>>> import numpy as np
>>> from numpy import linalg as LA
>>> np.set_printoptions(precision=1, suppress=True, linewidth=200)
>>> tidy = lambda a: np.round(a, 1) + 0
>>> arr = np.load("mat.npy")
>>> print(arr)
[[ 2  1  0  3  0]
 [ 2  1  0 -3  0]
 [ 0  0 -1  0  0]
 [-1 -3  0  3  0]
 [ 0  0  0  0  0]]
>>> C2 = arr.T @ arr
>>> (arr @ arr.T).shape
(5, 5)
>>> print(np.allclose(C2, C2.T))
True
>>> tidy(LA.svd(arr, compute_uv=False) ** 2)
array([32.4, 12.3,  2.3,  1. ,  0. ])
>>> (arr - arr.T) / 2
array([[ 0. , -0.5,  0. ,  2. ,  0. ],
       [ 0.5,  0. ,  0. ,  0. ,  0. ],
       [ 0. ,  0. ,  0. ,  0. ,  0. ],
       [-2. ,  0. ,  0. ,  0. ,  0. ],
       [ 0. ,  0. ,  0. ,  0. ,  0. ]])
>>> arr @ arr
array([[  3,  -6,   0,  12,   0],
       [  9,  12,   0,  -6,   0],
       [  0,   0,   1,   0,   0],
       [-11, -13,   0,  15,   0],
       [  0,   0,   0,   0,   0]])
>>> (arr + arr.T) / 2
array([[ 2. ,  1.5,  0. ,  1. ,  0. ],
       [ 1.5,  1. ,  0. , -3. ,  0. ],
       [ 0. ,  0. , -1. ,  0. ,  0. ],
       [ 1. , -3. ,  0. ,  3. ,  0. ],
       [ 0. ,  0. ,  0. ,  0. ,  0. ]])
>>> tidy(np.sort(np.abs(LA.eigvals(arr))))
array([0. , 1. , 1.8, 4.1, 4.1])
>>> assert arr == arr.T
Traceback (most recent call last):
  File "<python-input-14>", line 1, in <module>
    assert arr == arr.T
           ^^^^^^^^^^^^
ValueError: The truth value of an array with more than one element is ambiguous. Use a.any() or a.all()
>>> Uu, sig, Vt = LA.svd(arr)
>>> V = Vt[:(sig > 1e-8).sum()]
>>> rng = np.random.default_rng(50754)
>>> vec = arr[1] + 5 * arr[4] + rng.integers(2) * np.eye(5)[3]
>>> vec
array([ 2.,  1.,  0., -2.,  0.])
>>> LA.matrix_rank(np.vstack([arr, vec]))
np.int64(4)
>>> tidy(LA.norm(vec - V.T @ V @ vec))
np.float64(0.0)
>>> lab = rng.permutation(5)
>>> lab
array([2, 0, 3, 4, 1])
>>> A2 = arr[lab][:, lab]
>>> tidy(np.sort(np.abs(LA.eigvals(A2))))
array([0. , 1. , 1.8, 4.1, 4.1])
>>> print(tidy(LA.det(A2)), tidy(LA.det(arr[lab])))
0.0 0.0
>>> A2
array([[-1,  0,  0,  0,  0],
       [ 0,  2,  3,  0,  1],
       [ 0, -1,  3,  0, -3],
       [ 0,  0,  0,  0,  0],
       [ 0,  2, -3,  0,  1]])
>>> np.allclose(A2, arr)
False
>>> np.einsum("ij,ji->", arr, arr)
np.int64(31)
>>> tidy(np.poly(arr))
array([ 1., -5., -3., 33., 30.,  0.])
>>> feats = np.array([[1, 0, 0, 0, 0],
...     [2, 1, 0, 0, 0],
...     [-1, 3, 1, 0, 0],
...     [2, 3, 2, 1, 0],
...     [-3, 1, -2, 3, 1]])
>>> theta = np.radians(60)
>>> Rm = np.eye(5)
>>> Rm[3, 3] = Rm[1, 1] = np.cos(theta)
>>> Rm[3, 1], Rm[1, 3] = -np.sin(theta), np.sin(theta)
>>> tidy(Rm)
array([[ 1. ,  0. ,  0. ,  0. ,  0. ],
       [ 0. ,  0.5,  0. ,  0.9,  0. ],
       [ 0. ,  0. ,  1. ,  0. ,  0. ],
       [ 0. , -0.9,  0. ,  0.5,  0. ],
       [ 0. ,  0. ,  0. ,  0. ,  1. ]])
>>> A2 = feats @ Rm.T
>>> np.allclose(feats @ feats.T, A2 @ A2.T)
True
>>> tidy(LA.svd(feats, compute_uv=False)), tidy(LA.svd(A2, compute_uv=False))
(array([5.4, 4.9, 2.2, 0.9, 0. ]), array([5.4, 4.9, 2.2, 0.9, 0. ]))
>>> tidy(A2)
array([[ 1. ,  0. ,  0. ,  0. ,  0. ],
       [ 2. ,  0.5,  0. , -0.9,  0. ],
       [-1. ,  1.5,  1. , -2.6,  0. ],
       [ 2. ,  2.4,  2. , -2.1,  0. ],
       [-3. ,  3.1, -2. ,  0.6,  1. ]])
>>> F = np.array([[11, 2, 0],
...     [17, 4, 0],
...     [18, 3, 0],
...     [30, 13, 0],
...     [6, 3, 0],
...     [28, 7, 0],
...     [18, 3, 0],
...     [30, 9, 0],
...     [33, 12, 0],
...     [27, 8, 0],
...     [30, 9, 0],
...     [7, 4, 0],
...     [24, 9, 0],
...     [21, 8, 0]])
>>> F
array([[11,  2,  0],
       [17,  4,  0],
       [18,  3,  0],
       [30, 13,  0],
       [ 6,  3,  0],
       [28,  7,  0],
       [18,  3,  0],
       [30,  9,  0],
       [33, 12,  0],
       [27,  8,  0],
       [30,  9,  0],
       [ 7,  4,  0],
       [24,  9,  0],
       [21,  8,  0]])
>>> # column 0 dominates
>>> Uu, sig, Vt = LA.svd(F)
>>> np.argmax(sig[:-1] / (sig[1:] + 1e-6)) + 1
np.int64(2)
>>> print(tidy(sig))
[90.6  6.4  0. ]
>>> A2 = Uu[:, :2] @ np.diag(sig[:2]) @ Vt[:2]
>>> LA.matrix_rank(F, rtol=0.05)
np.int64(2)
>>> tidy(np.abs(F - A2).max())
np.float64(0.0)
>>> LA.matrix_rank(A2)
np.int64(2)
>>> Uu, sig, Vt = LA.svd(F, full_matrices=False)
>>> print(Uu.shape, sig.shape, Vt.shape)
(14, 3) (3,) (3, 3)
>>> tidy(Uu.T @ F @ Vt.T)
array([[90.6,  0. ,  0. ],
       [ 0. ,  6.4,  0. ],
       [ 0. ,  0. ,  0. ]])
>>> tidy(sig)
array([90.6,  6.4,  0. ])
>>> tidy(Vt @ Vt.T)
array([[1., 0., 0.],
       [0., 1., 0.],
       [0., 0., 1.]])
>>> mat = np.minimum.outer(np.arange(1, 5), np.arange(1, 5)) * 2
>>> mat
array([[2, 2, 2, 2],
       [2, 4, 4, 4],
       [2, 4, 6, 6],
       [2, 4, 6, 8]])
>>> np.flatnonzero(LA.matrix_power((arr != 0) + (arr.T != 0) + np.eye(5), 5)[0])
array([0, 1, 3])
>>> Q = mat.astype(float).copy()
>>> for j in range(4):
...     Q[:, j] -= Q[:, :j] @ (Q[:, :j].T @ Q[:, j])
...     Q[:, j] /= LA.norm(Q[:, j])
... 
>>> tidy(Q.T @ mat)
array([[ 4. ,  7. ,  9. , 10. ],
       [ 0. ,  1.7,  2.9,  3.5],
       [ 0. ,  0. ,  1.6,  2.4],
       [ 0. ,  0. ,  0. ,  1.4]])
>>> tidy(Q)
array([[ 0.5, -0.9,  0. ,  0. ],
       [ 0.5,  0.3, -0.8,  0. ],
       [ 0.5,  0.3,  0.4, -0.7],
       [ 0.5,  0.3,  0.4,  0.7]])
>>> t3 = np.stack([mat, 2 * mat, mat[::-1]])
>>> tidy(LA.norm(t3, axis=(1, 2)))
array([16.7, 33.5, 16.7])
>>> t3.shape
(3, 4, 4)
>>> tidy(LA.det(t3))
array([ 16., 256.,  16.])
>>> (t3 @ mat.T).shape
(3, 4, 4)
>>> J = np.load("block11.npy")
>>> J
array([[ 0.,  0.,  0., -1.],
       [ 0.,  0.,  0.,  2.],
       [ 0.,  0.,  0., -1.],
       [-1.,  2., -1.,  0.]])
>>> # rows 0 and 2 are equal
>>> lab = rng.permutation(4)
>>> lab
array([3, 0, 2, 1])
>>> A2 = J[lab][:, lab]
>>> np.allclose(A2, J)
False
>>> np.trace(A2)
np.float64(0.0)
>>> tidy(LA.norm(J, 2) / LA.norm(J))
np.float64(0.7)
>>> np.argsort(-LA.norm(J, axis=0).round(6), kind="stable")[:3]
array([3, 1, 0])
>>> LA.matrix_rank(J, rtol=0.1)
np.int64(2)
>>> print([round(float(x), 1) for x in LA.svd(J, compute_uv=False)[:3]])
[2.4, 2.4, 0.0]
>>> K = np.loadtxt("w.csv", delimiter=",")
>>> K
array([[-3.,  1.,  0.,  0.],
       [ 0., -3.,  1.,  0.],
       [ 0.,  0., -3.,  1.],
       [ 0.,  0.,  0., -3.]])
>>> # triangular, det is the product of the diagonal
>>> proj = np.triu(np.array([[0, -1, 2, 3], [3, -2, 1, -1], [2, -1, 0, 2], [1, 1, -1, 3]]), 1) + np.eye(4)
>>> A2 = proj @ K @ LA.inv(proj)
>>> proj @ K - K @ proj
array([[ 0.,  0., -2.,  3.],
       [ 0.,  0.,  0., -1.],
       [ 0.,  0.,  0.,  0.],
       [ 0.,  0.,  0.,  0.]])
>>> print(np.einsum("ii->", K))
-12.0
>>> tidy(LA.det(K[::-1]))
np.float64(81.0)
>>> tidy(LA.eigvals(K).sum().real)
np.float64(-12.0)
>>> tidy(LA.eigvals(K))
array([-3., -3., -3., -3.])
>>> print(np.einsum("ij,ji->", K, K))
36.0
>>> np.kron(np.eye(2, dtype=int), K)
array([[-3.,  1.,  0.,  0., -0.,  0.,  0.,  0.],
       [ 0., -3.,  1.,  0.,  0., -0.,  0.,  0.],
       [ 0.,  0., -3.,  1.,  0.,  0., -0.,  0.],
       [ 0.,  0.,  0., -3.,  0.,  0.,  0., -0.],
       [-0.,  0.,  0.,  0., -3.,  1.,  0.,  0.],
       [ 0., -0.,  0.,  0.,  0., -3.,  1.,  0.],
       [ 0.,  0., -0.,  0.,  0.,  0., -3.,  1.],
       [ 0.,  0.,  0., -0.,  0.,  0.,  0., -3.]])
>>> X = np.load("m.npy")
>>> X
array([[ 0.,  7.,  4.,  6.],
       [ 7., 48., 28., 42.],
       [ 4., 28., 15., 24.],
       [ 6., 42., 24., 35.]])
>>> # equal to its transpose
>>> evals, V = LA.eigh(X)
>>> tidy(V.T @ X @ V)
array([[ -1.,   0.,   0.,   0.],
       [  0.,  -1.,   0.,   0.],
       [  0.,   0.,  -1.,   0.],
       [  0.,   0.,   0., 101.]])
>>> tidy(LA.eigvalsh(X + -1 * np.eye(4)))
array([ -2.,  -2.,  -2., 100.])
>>> tidy(V.T @ V)
array([[1., 0., 0., 0.],
       [0., 1., 0., 0.],
       [0., 0., 1., 0.],
       [0., 0., 0., 1.]])
>>> tidy(LA.eigvalsh(X @ X))
array([    1.,     1.,     1., 10201.])
>>> tidy(np.abs(V[:, -1]))
array([0.1, 0.7, 0.4, 0.6])
>>> r0 = np.array([0, 1, 0, 0])
>>> A2 = X + np.outer(r0, np.eye(4)[3])
>>> print(LA.matrix_rank(A2 - X))
1
>>> print(tidy(LA.det(A2) / LA.det(X)), tidy(1 + LA.solve(X, r0)[3]))
1.4 1.4
>>> A2
array([[ 0.,  7.,  4.,  6.],
       [ 7., 48., 28., 43.],
       [ 4., 28., 15., 24.],
       [ 6., 42., 24., 35.]])
